% ipython --no-banner

In [1]: import numpy as np

In [2]: from numpy import linalg as LA

In [3]: np.set_printoptions(precision=3, suppress=True, linewidth=200)

In [4]: rng = np.random.default_rng(37)

In [5]: arr = rng.normal(size=(30, 3)) + 20 * np.array([-1, -2, 2])

In [6]: print(arr)
[[-19.1   -40.458  38.686]
 [-19.341 -39.045  40.525]
 [-22.558 -41.535  40.614]
 [-18.506 -41.495  40.97 ]
 [-18.881 -39.983  38.661]
 [-20.64  -40.362  40.691]
 [-19.101 -40.987  39.898]
 [-20.035 -40.175  40.946]
 [-20.272 -40.07   38.516]
 [-19.854 -40.939  41.886]
 [-19.851 -39.816  40.099]
 [-21.171 -40.435  40.111]
 [-19.088 -39.78   38.678]
 [-20.214 -40.138  38.315]
 [-19.46  -39.236  39.088]
 [-17.815 -39.675  39.412]
 [-18.054 -40.589  40.15 ]
 [-21.813 -41.098  41.75 ]
 [-21.002 -40.842  39.74 ]
 [-20.825 -41.252  38.978]
 [-20.17  -38.487  40.77 ]
 [-17.736 -40.87   40.173]
 [-19.743 -39.492  40.722]
 [-21.729 -38.524  39.987]
 [-20.497 -39.746  39.413]
 [-21.259 -40.374  38.058]
 [-21.128 -39.276  40.476]
 [-21.151 -42.245  40.175]
 [-19.63  -40.06   38.998]
 [-19.941 -40.366  40.182]]

In [7]: C2 = arr.T @ arr

In [8]: print(np.diag(C2))
[12064.088 48612.029 47762.005]

In [9]: print(C2)
[[ 12064.088  24172.844 -23960.681]
 [ 24172.844  48612.029 -48163.552]
 [-23960.681 -48163.552  47762.005]]

In [10]: print(LA.matrix_rank(C2))
3

In [11]: out = np.array([[3, 8], [-8, -1], [6, -8]])

In [12]: print(LA.matrix_rank(C2 @ out))
2

In [13]: print(C2 @ out)
[[-300954.57   264025.302]
 [-605359.016  530079.138]
 [ 599998.408 -525617.936]]

In [14]: print(np.einsum("ij->j", C2))
[ 12276.251  24621.321 -24362.228]

In [15]: print(np.vstack([C2, out.T]).shape)
(5, 3)

In [16]: E = np.load("case2.npy")

In [17]: print(E)
[[ 5.985  2.553 -3.383 -2.3   -3.381]
 [-6.983  2.273  2.541  1.116  0.14 ]
 [ 7.885  2.618 -3.214 -2.972 -5.725]
 [ 6.778  2.212 -6.034 -1.666 -3.877]
 [ 7.409  1.358 -5.834 -2.702 -4.382]
 [-6.015  2.36   1.829  2.359  1.126]
 [-6.943  3.708  1.506  1.314 -0.374]
 [-6.945  3.01   1.885  0.473 -0.09 ]
 [-8.621  2.199  3.92   0.875 -0.522]
 [-5.974  3.425  2.182  3.447 -0.162]
 [ 5.65   1.186 -4.562 -2.722 -5.147]
 [-7.199  4.17   1.133  0.777 -0.328]
 [-7.45   2.618  3.11  -0.137  0.4  ]
 [ 7.883  1.124 -4.244 -4.233 -2.83 ]]

In [18]: labels = E[:, 4] > np.median(E[:, 4])

In [19]: u = E[labels].mean(axis=0) - E[~labels].mean(axis=0)

In [20]: print(labels.astype(int))
[0 1 0 0 0 1 1 1 0 1 0 1 1 0]

In [21]: print(np.argsort(-np.abs(u).round(6), kind="stable"))
[0 2 4 3 1]

In [22]: E @ E
ValueError: matmul: Input operand 1 has a mismatch in its core dimension 0, with gufunc signature (n?,k),(k,m?)->(n?,m?) (size 14 is different from 5)


In [23]: C2 = E.T @ E

In [24]: print(round(float(np.trace(C2)), 3), round(float((E ** 2).sum()), 3))
1152.993 1152.993

In [25]: print(LA.eigvalsh(C2)[::-1])
[958.374 163.626  16.737   8.766   5.49 ]

In [26]: print((E @ E.T).shape)
(14, 14)

In [27]: print(LA.svd(E, compute_uv=False) ** 2)
[958.374 163.626  16.737   8.766   5.49 ]

In [28]: print(np.allclose(C2, C2.T))
True

In [29]: u = np.array([1, 2, 4, 1, 0, 1, 0, 5, 3])

In [30]: J = np.array([np.roll(u, i) for i in range(9)])

In [31]: print(J)
[[1 2 4 1 0 1 0 5 3]
 [3 1 2 4 1 0 1 0 5]
 [5 3 1 2 4 1 0 1 0]
 [0 5 3 1 2 4 1 0 1]
 [1 0 5 3 1 2 4 1 0]
 [0 1 0 5 3 1 2 4 1]
 [1 0 1 0 5 3 1 2 4]
 [4 1 0 1 0 5 3 1 2]
 [2 4 1 0 1 0 5 3 1]]

In [32]: out = J / np.sqrt((J ** 2).mean(axis=1, keepdims=True))

In [33]: print(LA.matrix_rank(J - J.mean(axis=1, keepdims=True)))
8

In [34]: print(J - J.mean(axis=1, keepdims=True))
[[-0.889  0.111  2.111 -0.889 -1.889 -0.889 -1.889  3.111  1.111]
 [ 1.111 -0.889  0.111  2.111 -0.889 -1.889 -0.889 -1.889  3.111]
 [ 3.111  1.111 -0.889  0.111  2.111 -0.889 -1.889 -0.889 -1.889]
 [-1.889  3.111  1.111 -0.889  0.111  2.111 -0.889 -1.889 -0.889]
 [-0.889 -1.889  3.111  1.111 -0.889  0.111  2.111 -0.889 -1.889]
 [-1.889 -0.889 -1.889  3.111  1.111 -0.889  0.111  2.111 -0.889]
 [-0.889 -1.889 -0.889 -1.889  3.111  1.111 -0.889  0.111  2.111]
 [ 2.111 -0.889 -1.889 -0.889 -1.889  3.111  1.111 -0.889  0.111]
 [ 0.111  2.111 -0.889 -1.889 -0.889 -1.889  3.111  1.111 -0.889]]

In [35]: print(LA.matrix_rank(out) == LA.matrix_rank(J))
True

In [36]: labels = rng.permutation(9)

In [37]: print(labels)
[2 0 3 6 1 4 7 8 5]

In [38]: out = J[labels][:, labels]

In [39]: print(np.sort(np.abs(LA.eigvals(out))))
[ 3.587  3.587  5.075  5.075  5.568  5.568  6.51   6.51  17.   ]

In [40]: print(out)
[[1 5 2 0 3 4 1 0 1]
 [4 1 1 0 2 0 5 3 1]
 [3 0 1 1 5 2 0 1 4]
 [1 1 0 1 0 5 2 4 3]
 [2 3 4 1 1 1 0 5 0]
 [5 1 3 4 0 1 1 0 2]
 [0 4 1 3 1 0 1 2 5]
 [1 2 0 5 4 1 3 1 0]
 [0 0 5 2 1 3 4 1 1]]

In [41]: blk = np.stack([J, 5 * J, J[::-1]])

In [42]: print(blk.shape)
(3, 9, 9)

In [43]: print(np.einsum("bij,cij->bc", blk, blk))
[[  513  2565   289]
 [ 2565 12825  1445]
 [  289  1445   513]]

In [44]: print(blk.sum(axis=0))
[[ 8 16 25  6  1  6  5 33 19]
 [22  7 12 25  6  5  9  1 32]
 [31 18  7 12 29  9  1  8  4]
 [ 0 31 18 11 15 25  8  4  7]
 [ 7  0 35 21  7 14 28  7  0]
 [ 0 11  3 31 20 10 13 24  7]
 [11  3  7  2 34 19  6 13 24]
 [27  7  2 10  1 30 19  6 17]
 [13 26 10  1  6  1 30 23  9]]

In [45]: print(LA.norm(J, axis=1).argmax())
0

In [46]: print(np.round(LA.norm(J, 1), 3), round(LA.norm(J, np.inf), 3))
17.0 17.0

In [47]: print(round(float(LA.norm(J, 2)), 3))
17.0

In [48]: print(round(float(LA.norm(J, "nuc")), 3))
58.479

In [49]: print(LA.norm(J, axis=1))
[7.55 7.55 7.55 7.55 7.55 7.55 7.55 7.55 7.55]

In [50]: print(LA.norm(J, axis=0))
[7.55 7.55 7.55 7.55 7.55 7.55 7.55 7.55 7.55]

In [51]: M = np.array([[-2, -1, 2, -3, 2],
    ...:     [-1, -2, -1, 2, -3],
    ...:     [2, -1, -2, -1, 2],
    ...:     [-3, 2, -1, -2, -1],
    ...:     [2, -3, 2, -1, -2]])

In [52]: # equal to its transpose

In [53]: labels = rng.permutation(5)

In [54]: print(labels)
[3 2 0 1 4]

In [55]: out = M[labels][:, labels]

In [56]: print(np.diag(out))
[-2 -2 -2 -2 -2]

In [57]: ang = rng.uniform(0, 2 * np.pi, 34)

In [58]: Q, _ = LA.qr(np.array([[1.8, -0.3], [-0.8, -0.8], [-0.5, 0.7]]))

In [59]: K = 20 * np.c_[np.cos(ang), np.sin(ang)] @ Q.T

In [60]: print(K)
[[ -3.739 -15.342  12.273]
 [ -3.014  17.245  -9.671]
 [-15.226  -4.965  11.981]
 [ 16.21  -11.606  -1.594]
 [ 10.954 -16.143   4.406]
 [ 16.118   3.28  -11.377]
 [-13.288  -7.804  12.749]
 [ 10.076  11.198 -13.156]
 [-18.003   3.487   7.983]
 [-12.471  15.343  -3.011]
 [  9.013  12.089 -13.138]
 [-10.108  16.483  -5.114]
 [ -1.684  17.057 -10.307]
 [ -8.277  17.005  -6.506]
 [-11.67   15.799  -3.77 ]
 [ -7.544 -13.178  13.017]
 [-16.505  -2.422  11.032]
 [ -7.431 -13.255  13.004]
 [  8.045 -17.053   6.67 ]
 [ -5.55  -14.42   12.699]
 [-13.258  -7.841  12.757]
 [-11.052 -10.29   13.114]
 [-11.553  -9.786  13.068]
 [-12.71   -8.51   12.886]
 [ 15.377   4.701 -11.893]
 [-10.222  16.441  -5.021]
 [  0.641  16.508 -11.273]
 [-16.995  -1.162  10.479]
 [-14.952  -5.421  12.126]
 [ 16.565 -10.988  -2.206]
 [-12.072  -9.235  13.   ]
 [  6.148 -17.305   7.92 ]
 [-16.432  11.23    1.969]
 [ 15.114 -13.099   0.018]]

In [61]: # rank 2

In [62]: left, sig, vt = LA.svd(K)

In [63]: vecs = vt[:(sig > 1e-8).sum()]

In [64]: x = K[12] + 3 * K[8] + rng.integers(2) * np.eye(3)[2]

In [65]: print(x)
[-55.693  27.518  14.643]

In [66]: print(np.diag(vecs.T @ vecs))
[0.815 0.752 0.433]

In [67]: rk = LA.matrix_rank(K)

In [68]: print(rk)
2

In [69]: ns = LA.svd(K)[2][rk:].T

In [70]: print(LA.matrix_rank(K.T @ K), LA.matrix_rank(K @ K.T))
2 2

In [71]: A = np.loadtxt("w.csv", delimiter=",")

In [72]: print(A)
[[-2.796  1.91   1.486 -2.891 -1.49   2.413  1.013 -1.793]
 [-0.47   0.906  0.205 -0.664 -0.465  1.034  0.817 -0.572]
 [ 3.218 -4.307 -1.931  4.133  1.819 -3.598 -1.861  2.023]
 [ 2.166 -2.494 -0.813  1.876  0.995 -1.954 -1.038  0.734]
 [-2.178  2.354  0.913 -1.689 -1.517  2.691  0.936 -1.274]
 [-0.444  0.697  0.816 -1.382 -0.238  0.807  0.519 -0.397]
 [ 0.671 -0.194 -0.736  0.517  0.014 -0.495 -0.449  0.29 ]
 [ 3.926 -4.048 -1.552  3.719  2.223 -3.637 -1.95   2.125]
 [ 0.766 -1.097  0.127  0.596  0.584 -0.864 -0.554  0.323]
 [-2.274  2.391  1.304 -2.153 -1.408  1.985  1.071 -1.379]
 [-0.823  0.298  0.213 -0.682 -0.232  1.004  0.284 -0.483]
 [ 2.053 -1.979 -0.979  1.947  0.803 -2.416 -0.85   1.195]
 [ 2.209 -1.944 -1.058  2.265  1.357 -1.794 -0.671  1.038]
 [ 0.488 -0.671 -0.22   1.212  0.738 -0.863  0.172  0.422]
 [-0.391  0.449  0.249 -0.498 -0.147  0.169  0.223 -0.244]
 [ 0.484 -0.829 -0.509  1.199  1.044 -0.688 -0.153  0.605]
 [-0.079 -0.037 -0.336 -0.095  0.542 -0.308 -0.486 -0.381]
 [ 0.923 -1.103 -0.346  1.133  0.654 -1.24  -0.3    0.452]
 [-2.686  2.422  1.279 -2.798 -1.517  2.893  1.014 -1.234]
 [-0.023 -0.514 -0.538  0.557  0.525 -0.245 -0.456 -0.317]
 [-3.935  2.761  1.856 -3.946 -1.986  2.983  1.781 -2.109]
 [-1.753  1.743  0.99  -1.624 -0.909  1.725  1.119 -1.069]
 [-1.888  2.047  0.873 -2.349 -1.066  2.214  0.721 -1.319]
 [ 1.21  -1.08  -0.581  0.509  0.796 -1.429 -0.816  0.324]
 [-2.751  2.464  1.324 -2.559 -1.649  2.537  1.13  -1.012]
 [-1.306  2.17   0.495 -1.435 -0.588  1.632  0.868 -1.158]
 [ 0.143  0.33   0.179  0.148 -0.16   0.7    0.2   -0.094]
 [ 3.973 -4.052 -1.551  3.584  1.822 -4.635 -2.152  1.84 ]
 [ 0.04   0.094  0.36   0.447  0.785 -0.118 -0.051  0.257]
 [-1.323  1.786  0.496 -1.4   -0.769  1.62   0.428 -1.105]
 [-0.309  0.106  0.202 -0.116 -0.22   0.227  0.238  0.128]
 [-0.431  0.14  -0.964 -0.623 -0.669  0.369  0.189 -0.131]
 [ 2.751 -2.255 -1.822  3.052  1.373 -2.574 -1.342  1.344]
 [-1.29   1.295  0.434 -1.056 -0.496  1.163  0.604 -0.451]
 [-4.427  4.396  2.421 -4.331 -1.643  4.555  2.432 -2.004]
 [-4.423  5.111  2.325 -4.713 -2.595  4.976  2.03  -2.214]
 [-1.653  2.029  1.04  -1.863 -0.736  1.812  0.494 -0.44 ]]

In [73]: x = np.array([2, 3, 3, 3, 3, 1, 1, 2])

In [74]: rhs = A @ x

In [75]: print(LA.lstsq(A, rhs)[0])
[2. 3. 3. 3. 3. 1. 1. 2.]

In [76]: rhs = rhs + 0.05 * rng.normal(size=37)

In [77]: print(rhs)
[ -8.787  -0.268   4.204   1.477  -3.15   -0.585  -0.253   7.559   1.404  -3.833  -2.47    2.675   5.815   4.3    -0.664   4.061  -1.525   2.263  -5.801  -1.3   -11.228  -2.172  -4.87   -0.211
  -5.119  -0.45    2.487   4.251   5.49   -2.49    0.032  -6.906   5.327  -1.232  -3.317  -5.879  -0.478]

In [78]: b, *_ = LA.lstsq(A, rhs)

In [79]: print(round(float(LA.norm(rhs - A @ b)), 3))
0.227

In [80]: print([round(float(LA.norm(LA.solve(A.T @ A + lam * np.eye(8), A.T @ rhs))), 2) for lam in (0, 1, 10, 100)])
[6.78, 5.57, 2.29, 0.72]

In [81]: Q, Rm = LA.qr(A)

In [82]: print(Q.shape, Rm.shape)
(37, 8) (8, 8)

In [83]: print(np.allclose(Rm.T @ Rm, A.T @ A))
True

In [84]: print(np.round(Q.T @ Q, 3) + 0)
[[1. 0. 0. 0. 0. 0. 0. 0.]
 [0. 1. 0. 0. 0. 0. 0. 0.]
 [0. 0. 1. 0. 0. 0. 0. 0.]
 [0. 0. 0. 1. 0. 0. 0. 0.]
 [0. 0. 0. 0. 1. 0. 0. 0.]
 [0. 0. 0. 0. 0. 1. 0. 0.]
 [0. 0. 0. 0. 0. 0. 1. 0.]
 [0. 0. 0. 0. 0. 0. 0. 1.]]

In [85]: print(np.round(np.trace(Q @ Q.T), 3))
8.0

In [86]: print(np.round(abs(Rm[0, 0]), 3), np.round(LA.norm(A[:, 0]), 3))
13.036 13.036
